$ python3 -q
>>> import numpy as np
>>> np.set_printoptions(suppress=True, linewidth=140)
>>> tidy = lambda a: np.round(a, 2) + 0
>>> X = np.vander(np.arange(4) - 1, 3, increasing=True)
>>> X
array([[ 1, -1,  1],
       [ 1,  0,  0],
       [ 1,  1,  1],
       [ 1,  2,  4]])
>>> P = X @ np.linalg.solve(X.T @ X, X.T)
>>> tidy((np.eye(4) - P) @ X)
array([[0., 0., 0.],
       [0., 0., 0.],
       [0., 0., 0.],
       [0., 0., 0.]])
>>> print(tidy(np.diag(P)))
[0.95 0.55 0.55 0.95]
>>> np.allclose(P @ P, P)
True
>>> print(np.linalg.matrix_rank(np.eye(4) - P))
1
>>> tidy(np.linalg.eigvalsh(P))
array([0., 1., 1., 1.])
>>> print(np.trace(P))
3.0
>>> vec = np.array([-3, -2, 2])
>>> target = X @ vec
>>> target
array([ 1, -3, -3,  1])
>>> tidy(np.linalg.pinv(X) @ X)
array([[1., 0., 0.],
       [0., 1., 0.],
       [0., 0., 1.]])
>>> rng = np.random.default_rng(446)
>>> target = target + 0.1 * rng.normal(size=4)
>>> tidy(target)
array([ 1.15, -3.11, -2.88,  0.91])
>>> coef, *_ = np.linalg.lstsq(X, target)
>>> tidy(X.T @ (target - X @ coef))
array([0., 0., 0.])
>>> tidy(np.linalg.norm(target - X @ coef))
np.float64(0.21)
>>> coef.round()
array([-3., -2.,  2.])
>>> tidy(coef)
array([-2.97, -2.06,  2.01])
>>> B = np.array([[-6, 0], [-6, -3], [7, -2]])
>>> np.einsum("ik,kj->ji", X, B)
array([[  7,  -6,  -5,  10],
       [  1,   0,  -5, -14]])
>>> np.einsum("ij,ij->i", X, X)
array([ 3,  1,  3, 21])
>>> print(np.linalg.matrix_rank(np.vstack([X, B.T])))
3
>>> print(X @ B)
[[  7   1]
 [ -6   0]
 [ -5  -5]
 [ 10 -14]]
>>> F = np.load("mat.npy")
>>> F
array([[0, 0, 5],
       [8, 0, 0],
       [0, 2, 0]])
>>> B = F / np.sqrt((F ** 2).mean(axis=1, keepdims=True))
>>> np.linalg.matrix_rank(F - F.mean(axis=1, keepdims=True))
np.int64(2)
>>> tidy(np.linalg.norm(B, axis=1))
array([1.73, 1.73, 1.73])
>>> tidy(B[0])
array([0.  , 0.  , 1.73])
>>> P = np.triu(np.array([[0, 1, 1], [0, 0, 1], [1, 1, 3]]), 1) + np.eye(3)
>>> B = P @ F @ np.linalg.inv(P)
>>> np.linalg.matrix_rank(B)
np.int64(3)
>>> print(P @ F - F @ P)
[[ 8.  2.  0.]
 [ 0. -6. -8.]
 [ 0.  0. -2.]]
>>> lab = rng.permutation(3)
>>> B = F[:, lab] * rng.choice([-1, 1], 3)
>>> B
array([[ 5,  0,  0],
       [ 0,  0, -8],
       [ 0, -2,  0]])
>>> U, _, Vh = np.linalg.svd(F.T @ B)
>>> lab
array([2, 1, 0])
>>> tidy(np.linalg.lstsq(F, B)[0])
array([[ 0.,  0., -1.],
       [ 0., -1.,  0.],
       [ 1.,  0.,  0.]])
>>> tidy(np.linalg.norm(F, axis=0))
array([8., 2., 5.])
>>> F.T @ F
array([[64,  0,  0],
       [ 0,  4,  0],
       [ 0,  0, 25]])
>>> print(tidy(np.linalg.svd(F, compute_uv=False)))
[8. 5. 2.]
>>> J = np.load("run7.npy")
>>> J
array([[-1.,  1.,  1., -1.],
       [ 1., -1.,  1., -1.],
       [ 1.,  1., -1., -1.],
       [-1., -1., -1., -1.]])
>>> # equal to its transpose
>>> w, V = np.linalg.eig(J)
>>> tidy(np.sort(np.linalg.eigvals(np.linalg.inv(J))))
array([-0.5, -0.5, -0.5,  0.5])
>>> tidy(w)
array([-2.,  2., -2., -2.])
>>> print(tidy(np.poly(J)))
[  1.   4.   0. -16. -16.]
>>> tidy(np.linalg.det(J[::-1]))
np.float64(-16.0)
>>> tidy(np.linalg.eigvals(J).sum().real)
np.float64(-4.0)
>>> np.einsum("ii->", J)
np.float64(-4.0)
>>> np.einsum("ij,ji->", J, J)
np.float64(16.0)
